% python3 -q
>>> import numpy as np
>>> np.set_printoptions(precision=4, suppress=True, linewidth=100)
>>> data = np.load("dump.npy")
>>> print(data)
[[-0.1058 -0.0299  0.0954  3.9028  0.0554]
 [ 0.0072  0.1188 -0.1774 15.9641 -0.0711]]
>>> rng = np.random.default_rng(9835)
>>> M2 = data + rng.integers(-2, 3, (2, 1)) @ rng.integers(-2, 3, (1, 5))
>>> print(M2)
[[ 1.8942 -2.0299  4.0954 -0.0972  2.0554]
 [-1.9928  2.1188 -4.1774 19.9641 -2.0711]]
>>> print(np.abs(M2 - data).sum(axis=1))
[14. 14.]
>>> feats = np.load("out7.npy")
>>> print(feats)
[[ 1  1  1  1 -1 -1 -1 -1]
 [ 1 -1  1 -1 -1  1 -1  1]
 [ 1  1 -1 -1  1  1 -1 -1]
 [ 1 -1 -1  1  1 -1 -1  1]]
>>> def softmax(z):
...     e = np.exp(z - z.max(axis=-1, keepdims=True))
...     return e / e.sum(axis=-1, keepdims=True)
... 
>>> print(np.round(softmax(10 * feats[3]), 4) + 0)
[0.25 0.   0.   0.25 0.25 0.   0.   0.25]
>>> print(softmax(feats).sum(axis=1))
[1. 1. 1. 1.]
>>> att = feats @ feats.T / np.sqrt(8)
>>> print(softmax(att)[3] @ feats)
[ 1.     -0.7992 -0.7992  0.7992  0.7992 -0.7992 -1.      0.7992]
>>> M2 = feats / np.sqrt((feats ** 2).mean(axis=1, keepdims=True))
>>> print(M2[0])
[ 1.  1.  1.  1. -1. -1. -1. -1.]
>>> print(np.linalg.matrix_rank(M2) == np.linalg.matrix_rank(feats))
True
>>> print(np.linalg.matrix_rank(feats - feats.mean(axis=1, keepdims=True)))
4
>>> E = np.array([[-3, 2, -1, -2],
...     [0, -2, 0, -5],
...     [-4, 0, 0, 1],
...     [-3, 1, 4, 5],
...     [-3, -6, -1, -22]])
>>> M2 = np.c_[E[:, :3] @ np.array([[-7, -4, 2], [8, -1, 6], [-2, 2, -7]]), np.array([0, 3, -3, -2, -1])]
>>> print(M2)
[[ 39   8  13   0]
 [-16   2 -12   3]
 [ 28  16  -8  -3]
 [ 21  19 -28  -2]
 [-25  16 -35  -1]]
>>> print(np.linalg.matrix_rank(M2))
4
>>> print(np.linalg.norm(E, axis=0))
[ 6.5574  6.7082  4.2426 23.2164]
>>> print(np.round(np.linalg.norm(E) ** 2 / np.linalg.norm(E, 2) ** 2, 4))
1.1005
>>> print(np.round(np.linalg.norm(E, 1), 4), np.round(np.linalg.norm(E, np.inf), 4))
35.0 32.0
>>> print(np.linalg.norm(E, axis=1))
[ 4.2426  5.3852  4.1231  7.1414 23.0217]
>>> print(round(float(np.linalg.norm(E, "nuc")), 4))
36.128
>>> print(np.round(np.linalg.norm(E[1] - E[0]), 4))
5.9161
>>> print(round(np.linalg.norm(E, 2), 4))
24.2093
>>> print(E[1] @ E[0])
6
>>> M2 = np.array([[0.7], [-0.7], [-0.2], [-0.3], [-1.1]])
>>> basis = np.array([[-0.9, -0.8, 0.7]])
>>> X = M2 @ basis
>>> print(X)
[[-0.63 -0.56  0.49]
 [ 0.63  0.56 -0.49]
 [ 0.18  0.16 -0.14]
 [ 0.27  0.24 -0.21]
 [ 0.99  0.88 -0.77]]
>>> r0 = np.array([0, -2, 0])
>>> print(np.array([np.convolve(row, r0, "same") for row in X]))
[[ 1.26  1.12 -0.98]
 [-1.26 -1.12  0.98]
 [-0.36 -0.32  0.28]
 [-0.54 -0.48  0.42]
 [-1.98 -1.76  1.54]]
>>> print(np.correlate(X[0], X[3], "full"))
[ 0.1323 -0.0336 -0.4074 -0.0336  0.1323]
>>> print(np.cross(X[0, :3], X[3, :3]))
[0. 0. 0.]
